$ ipython --no-banner

In [1]: import numpy as np

In [2]: from numpy import linalg as LA

In [3]: np.set_printoptions(precision=3, suppress=True, linewidth=160)

In [4]: B = np.array([[0, 7, 5, 8, -1, 5, -1, -7, -3, 9],
   ...:     [8, 3, -7, 0, -9, -6, -1, -9, -1, 0],
   ...:     [5, 7, -2, -8, -9, -1, 5, -6, 4, -3],
   ...:     [0, 2, -2, 2, 2, 2, -9, -1, 1, 5],
   ...:     [3, 1, 6, 0, -6, 8, -5, -6, 1, -6],
   ...:     [9, 7, -3, 4, 6, -1, -1, 4, -3, -6],
   ...:     [2, 7, 7, 4, 4, 2, -3, 0, 8, 5],
   ...:     [-2, -5, -9, 6, -7, 0, 3, 5, -2, 6],
   ...:     [4, 9, 7, 7, -5, 8, 9, -5, 4, -7],
   ...:     [6, -4, 2, 6, 3, 2, -5, 6, 4, 8]])

In [5]: arr = B + B.T

In [6]: print(arr)
[[  0  15  10   8   2  14   1  -9   1  15]
 [ 15   6   0   2  -8   1   6 -14   8  -4]
 [ 10   0  -4 -10  -3  -4  12 -15  11  -1]
 [  8   2 -10   4   2   6  -5   5   8  11]
 [  2  -8  -3   2 -12  14  -1 -13  -4  -3]
 [ 14   1  -4   6  14  -2   1   4   5  -4]
 [  1   6  12  -5  -1   1  -6   3  17   0]
 [ -9 -14 -15   5 -13   4   3  10  -7  12]
 [  1   8  11   8  -4   5  17  -7   8  -3]
 [ 15  -4  -1  11  -3  -4   0  12  -3  16]]

In [7]: Uu, sig, Vh = LA.svd(arr)

In [8]: print(np.argmax(sig[:-1] / (sig[1:] + 1e-6)) + 1)
9

In [9]: print(sig)
[46.454 35.588 34.762 31.15  20.741 19.922 15.445 13.844  6.873  0.584]

In [10]: B = Uu[:, :9] @ np.diag(sig[:9]) @ Vh[:9]

In [11]: print(LA.matrix_rank(arr, rtol=0.05))
9

In [12]: rng = np.random.default_rng(91353)

In [13]: lab = rng.permutation(10)

In [14]: B = arr[:, lab] * rng.choice([-1, 1], 10)

In [15]: print(B)
[[  1 -14   0 -10  -1  -8 -15   2  -9  15]
 [  8  -1 -15   0  -6  -2   4  -8 -14   6]
 [ 11   4 -10   4 -12  10   1  -3 -15   0]
 [  8  -6  -8  10   5  -4 -11   2   5   2]
 [ -4 -14  -2   3   1  -2   3 -12 -13  -8]
 [  5   2 -14   4  -1  -6   4  14   4   1]
 [ 17  -1  -1 -12   6   5   0  -1   3   6]
 [ -7  -4   9  15  -3  -5 -12 -13  10 -14]
 [  8  -5  -1 -11 -17  -8   3  -4  -7   8]
 [ -3   4 -15   1   0 -11 -16  -3  12  -4]]

In [16]: Uu, _, Vh = LA.svd(arr.T @ B)

In [17]: print(lab)
[8 5 0 2 6 3 9 4 7 1]

In [18]: print(np.round(Uu @ Vh, 3) + 0)
[[ 0.  0. -1.  0.  0.  0.  0.  0.  0.  0.]
 [ 0.  0.  0.  0.  0.  0.  0.  0.  0.  1.]
 [ 0.  0.  0. -1.  0.  0.  0.  0.  0.  0.]
 [ 0.  0.  0.  0.  0. -1.  0.  0.  0.  0.]
 [ 0.  0.  0.  0.  0.  0.  0.  1.  0.  0.]
 [ 0. -1.  0.  0.  0.  0.  0.  0.  0.  0.]
 [ 0.  0.  0.  0. -1.  0.  0.  0.  0.  0.]
 [ 0.  0.  0.  0.  0.  0.  0.  0.  1.  0.]
 [ 1.  0.  0.  0.  0.  0.  0.  0.  0.  0.]
 [ 0.  0.  0.  0.  0.  0. -1.  0.  0.  0.]]

In [19]: f = np.array([2, 0, 1, 1, 2, 1]) + 0.5

In [20]: feats = np.eye(6) - 2 * np.outer(f, f) / (f @ f)

In [21]: print(feats)
[[ 0.359 -0.128 -0.385 -0.385 -0.641 -0.385]
 [-0.128  0.974 -0.077 -0.077 -0.128 -0.077]
 [-0.385 -0.077  0.769 -0.231 -0.385 -0.231]
 [-0.385 -0.077 -0.231  0.769 -0.385 -0.231]
 [-0.641 -0.128 -0.385 -0.385  0.359 -0.385]
 [-0.385 -0.077 -0.231 -0.231 -0.385  0.769]]

In [22]: cov = feats.T @ feats

In [23]: print((feats @ feats.T).shape)
(6, 6)

In [24]: print(np.trace(cov), round((feats ** 2).sum(), 3))
6.0 6.0

In [25]: print(np.allclose(cov, cov.T))
True

In [26]: print(cov.round(3) + 0)
[[1. 0. 0. 0. 0. 0.]
 [0. 1. 0. 0. 0. 0.]
 [0. 0. 1. 0. 0. 0.]
 [0. 0. 0. 1. 0. 0.]
 [0. 0. 0. 0. 1. 0.]
 [0. 0. 0. 0. 0. 1.]]

In [27]: print(np.diag(cov))
[1. 1. 1. 1. 1. 1.]

In [28]: J = np.load("arr.npy")

In [29]: print(J)
[[ 0.98  -0.986  0.938 -0.967  1.    -0.867  0.397 -0.998 -0.999  1.     0.716]
 [-0.641  0.664 -0.827  0.178 -0.984  0.446  0.371  0.766  0.923 -0.961  0.345]
 [ 0.919  0.735  0.1   -0.653  0.972  0.178  0.983 -0.598  0.848  0.84   0.686]
 [ 0.989  0.851 -0.617 -0.974  0.997  0.254  1.    -0.919  0.981  0.989  0.985]
 [ 0.585  0.592 -0.981 -0.967 -0.523  0.363  0.997 -0.565  0.985  0.604  0.992]
 [ 0.572 -0.264  0.    -0.617  0.848 -0.168  0.623 -0.658 -0.217  0.879  0.551]
 [ 0.926  0.862  0.89   0.397  0.992  0.197  0.892 -0.149  0.658  0.478 -0.572]
 [-0.818 -0.907  0.02   0.178 -0.762 -0.422 -0.974 -0.1   -0.959  0.168 -0.397]
 [-0.623 -0.178 -0.999 -0.984 -0.997  0.31   0.978 -0.345  0.975 -0.04   0.998]
 [-0.675 -0.02   0.604  0.851 -0.749  0.02  -0.934  0.711 -0.544 -0.89  -0.885]
 [-0.493  0.998  0.821  0.998 -0.983  0.859 -0.207  0.998  0.997 -1.    -0.994]
 [ 0.47   0.959  0.901  0.947  0.47   0.501  0.188  0.874  0.867 -0.969 -0.951]
 [-0.446 -0.129 -0.675 -0.291 -0.827  0.07   0.04   0.139  0.319 -0.371  0.485]
 [-0.843 -0.98  -0.996 -0.99  -0.983 -0.446  0.119 -0.876 -0.653  0.947  0.996]
 [ 0.991 -0.934  0.139 -0.997  1.    -0.731  0.99  -0.999 -0.932  1.     0.989]
 [-0.843  0.818 -0.986 -0.235 -0.999  0.647  0.789  0.883  0.993 -0.993  0.845]
 [-0.782 -0.988 -1.    -1.    -0.996 -0.405  0.966 -0.976  0.291  0.994  1.   ]
 [-0.188  0.905  0.653  0.925 -0.658  0.478 -0.282  0.903  0.831 -0.985 -0.907]
 [-0.827  0.11  -0.999 -0.974 -1.     0.47   0.972  0.168  0.991 -0.774  0.998]
 [ 0.558 -0.959 -0.478 -0.967  0.959 -0.635  0.422 -0.973 -0.947  0.999  0.94 ]
 [-0.976  0.653 -0.178  0.977 -1.     0.493 -0.983  0.987  0.611 -1.    -0.953]
 [ 0.653 -0.979 -0.978 -0.999  0.892 -0.635  0.965 -0.995 -0.77   1.     0.999]
 [-0.629 -0.982 -0.139 -0.653  0.11  -0.664 -0.952 -0.818 -0.992  0.961  0.363]
 [-0.02   0.892 -0.965 -0.653 -0.965  0.611  0.982  0.551  0.995 -0.892  0.926]
 [ 0.226 -0.731  0.814  0.178  0.919 -0.438 -0.8   -0.565 -0.948  0.864 -0.604]
 [ 0.653 -0.485  0.1   -0.716  0.933 -0.282  0.604 -0.793 -0.515  0.955  0.611]
 [ 0.804 -0.08  -0.08  -0.793  0.953 -0.139  0.901 -0.793  0.119  0.953  0.766]
 [-0.946 -0.896 -0.523  0.291 -0.985 -0.3   -0.985  0.363 -0.914 -0.647 -0.31 ]
 [ 0.04  -0.675  0.31  -0.235  0.629 -0.327 -0.523 -0.523 -0.821  0.786 -0.02 ]
 [-0.09  -0.961 -0.992 -0.997 -0.454 -0.462  0.896 -0.967 -0.422  0.996  0.998]
 [ 0.824  0.08   0.964  0.537  0.995 -0.254 -0.197 -0.478 -0.793  0.851 -0.837]
 [ 0.766  0.854 -0.982 -0.967 -0.371  0.515  0.999 -0.47   0.997  0.438  0.994]
 [-0.05  -0.774  0.856  0.446  0.848 -0.454 -0.926 -0.405 -0.968  0.749 -0.778]
 [-0.92  -0.793 -0.235  0.537 -0.973 -0.217 -0.981  0.508 -0.867 -0.77  -0.572]
 [-0.139 -0.923 -0.84  -0.94   0.06  -0.454  0.197 -0.881 -0.789  0.974  0.941]
 [ 0.31  -0.03   0.291 -0.06   0.617 -0.07   0.139 -0.235 -0.188  0.438 -0.05 ]
 [ 0.711 -0.94   0.987  0.235  0.999 -0.744 -0.947 -0.909 -0.998  0.996 -0.874]
 [-0.129 -0.999 -0.998 -1.     0.168 -0.821  0.854 -0.999 -0.974  1.     1.   ]
 [-0.929  0.977  0.762  0.998 -0.998  0.731 -0.969  0.998  0.933 -1.    -0.997]
 [ 0.129 -0.558 -0.998 -0.996 -0.854  0.03   0.993 -0.883  0.912  0.948  0.999]
 [-0.967 -1.    -0.925 -0.991 -0.691 -0.949 -0.999 -0.994 -1.     1.     0.97 ]]

In [30]: vec = np.array([-2, 0, 3, 0, 0, 2, -2, -3, 2, -3, -3])

In [31]: rhs = J @ vec

In [32]: print(np.round(LA.lstsq(J, rhs)[0], 3) + 0)
[-2.  0.  3.  0.  0.  2. -2. -3.  2. -3. -3.]

In [33]: print(np.round(LA.solve(J.T @ J, J.T @ rhs), 3) + 0)
[-2.  0.  3.  0.  0.  2. -2. -3.  2. -3. -3.]

In [34]: rhs = rhs + 0.1 * rng.normal(size=41)

In [35]: print(rhs)
[ -5.888   0.368  -4.243  -6.481  -6.41   -5.345   1.623   1.824  -3.031   7.062  10.649   7.152  -1.003  -7.098  -9.784  -1.766  -6.9     8.572  -1.449
  -9.337   8.588 -11.98   -2.008  -3.285   1.765  -6.064  -6.336   1.74   -1.194  -9.388   0.768  -6.294   3.041   3.57   -8.307  -0.984   2.356 -11.166
  12.348  -6.402  -5.622]

In [36]: beta, *_ = LA.lstsq(J, rhs)

In [37]: print([round(float(LA.norm(LA.solve(J.T @ J + lam * np.eye(11), J.T @ rhs))), 2) for lam in (0, 1, 10, 100)])
[7.04, 4.77, 3.53, 1.98]

In [38]: print(round(float(LA.norm(rhs - J @ beta)), 3))
0.553
